>>> import numpy as np
>>> np.set_printoptions(precision=3, suppress=True, linewidth=200)
>>> tidy = lambda a: np.round(a, 3) + 0
>>> feats = np.array([[1, 0, 1, 1, 1, 0, 1, 1],
...     [0, 1, 0, 2, 0, 2, 0, 2],
...     [1, 1, 2, 1, 1, 2, 1, 2],
...     [1, 2, 1, 2, 1, 0, 1, 0],
...     [1, 0, 1, 1, 0, 0, 2, 1],
...     [0, 2, 0, 2, 0, 0, 2, 2],
...     [0, 0, 2, 1, 0, 2, 0, 2],
...     [2, 2, 1, 1, 0, 2, 2, 1]])
>>> tidy(np.linalg.norm(feats, "nuc"))
np.float64(20.97)
>>> print(feats[6] @ feats[7])
9
>>> tidy(np.linalg.norm(feats, axis=0))
array([2.828, 3.742, 3.464, 4.123, 1.732, 4.   , 3.873, 4.359])
>>> tidy(np.linalg.norm(feats[6], 1)), tidy(np.linalg.norm(feats[6], np.inf))
(np.float64(7.0), np.float64(2.0))
>>> print(tidy(np.linalg.norm(feats, axis=1)))
[2.449 3.606 4.123 3.464 2.828 4.    3.606 4.359]
>>> A = np.load("x.npy")
>>> A
array([[ 2, -2,  3,  0, -1],
       [ 2,  2, -1,  0, -3],
       [ 0,  1, -3, -1, -1],
       [-3, -3, -1,  2, -2],
       [ 3,  0, -1, -3,  2]])
>>> A2 = np.linalg.inv(A)
>>> print(tidy(A @ A2))
[[1. 0. 0. 0. 0.]
 [0. 1. 0. 0. 0.]
 [0. 0. 1. 0. 0.]
 [0. 0. 0. 1. 0.]
 [0. 0. 0. 0. 1.]]
>>> (np.abs(A2) > 1e-9).astype(int)
array([[1, 1, 1, 1, 1],
       [0, 1, 1, 1, 1],
       [1, 1, 1, 1, 1],
       [1, 1, 1, 1, 1],
       [1, 1, 1, 1, 1]])
>>> print(tidy(np.linalg.slogdet(A)[0]))
-1.0
>>> print(tidy(np.linalg.det(A) * np.linalg.det(A2)))
1.0
>>> x = np.array([3, -1, 2, -3, -1])
>>> target = A @ x
>>> coef, lr = np.zeros(5), 1 / np.linalg.norm(A, 2) ** 2
>>> for i in range(30):
...     coef -= lr * A.T @ (A @ coef - target)
...     if i % 10 == 0: print(i, round(np.linalg.norm(A @ coef - target), 3))
... 
0 8.328
10 0.766
20 0.496
>>> tidy(coef)
array([ 3.748, -1.161,  1.496, -1.804, -0.5  ])
>>> tidy(np.linalg.cond(A))
np.float64(21.955)
>>> rng = np.random.default_rng(3015)
>>> lab = rng.permutation(5)
>>> lab
array([4, 2, 1, 3, 0])
>>> A2 = A[lab][:, lab]
>>> np.allclose(A2, A)
False
>>> tidy(np.sort(np.abs(np.linalg.eigvals(A2))))
array([1.731, 1.731, 3.436, 3.436, 3.617])
>>> print(tidy(np.linalg.det(A2)), tidy(np.linalg.det(A[lab])))
-128.0 -128.0
>>> A2
array([[ 2, -1,  0, -3,  3],
       [-1, -3,  1, -1,  0],
       [-3, -1,  2,  0,  2],
       [-2, -1, -3,  2, -3],
       [-1,  3, -2,  0,  2]])
>>> np.trace(A2)
np.int64(5)
>>> proj = np.triu(np.array([[2, 2, 0, 3, 3],
...     [2, 2, 1, 1, 2],
...     [2, 0, 3, 1, 1],
...     [1, 1, 1, 3, 1],
...     [2, 2, 1, 0, 3]]), 1) + np.eye(5)
>>> A2 = proj @ A @ np.linalg.inv(proj)
>>> tidy(np.linalg.det(A2))
np.float64(-128.0)
>>> print(np.trace(A2), np.trace(A))
5.0 5
>>> proj @ A - A @ proj
array([[  4.,  -9.,  -6., -10., -11.],
       [  3.,  -6.,  -8., -12.,  -8.],
       [  0.,  -3.,  -3.,   1.,   2.],
       [  3.,   6.,   2.,  10.,  16.],
       [  0.,  -6.,   0.,  -8.,  -5.]])
>>> F = np.load("layer16.npy")
>>> F
array([[ 2,  3, -3],
       [ 3,  2,  3],
       [-3,  3,  2]])
>>> W1 = np.array([[6, 7, 6, 0], [0, 0, 9, 0], [8, 2, 2, 3], [7, 6, 4, 5], [2, 0, 9, 3]])
>>> coef = np.array([2, 1, 2, 1])
>>> hid = np.maximum(A @ W1 + coef, 0)
>>> (hid > 0).mean(axis=0)
array([0.2, 0.6, 0.4, 0.4])
>>> hid
array([[36, 21,  0,  7],
       [ 0, 13,  3,  0],
       [ 0,  0,  0,  0],
       [ 0,  0,  0,  2],
       [ 0,  2, 24,  0]])
>>> Z = np.array([[3, 5, 2], [2, 6, 4], [7, 0, 7], [4, 6, 4]])
>>> (hid @ Z).round(6).argmax(axis=1)
array([1, 1, 0, 1, 2])
>>> W1 @ Z
array([[ 74,  72,  82],
       [ 63,   0,  63],
       [ 54,  70,  50],
       [ 81, 101,  86],
       [ 81,  28,  79]])
>>> lab = rng.permutation(3)
>>> lab
array([1, 0, 2])
>>> A2 = F[lab][:, lab]
>>> tidy(np.sort(np.abs(np.linalg.eigvals(A2))))
array([4., 5., 5.])
>>> print(np.trace(A2))
6
>>> print(np.diag(A2))
[2 2 2]
>>> A2
array([[ 2,  3,  3],
       [ 3,  2, -3],
       [ 3, -3,  2]])
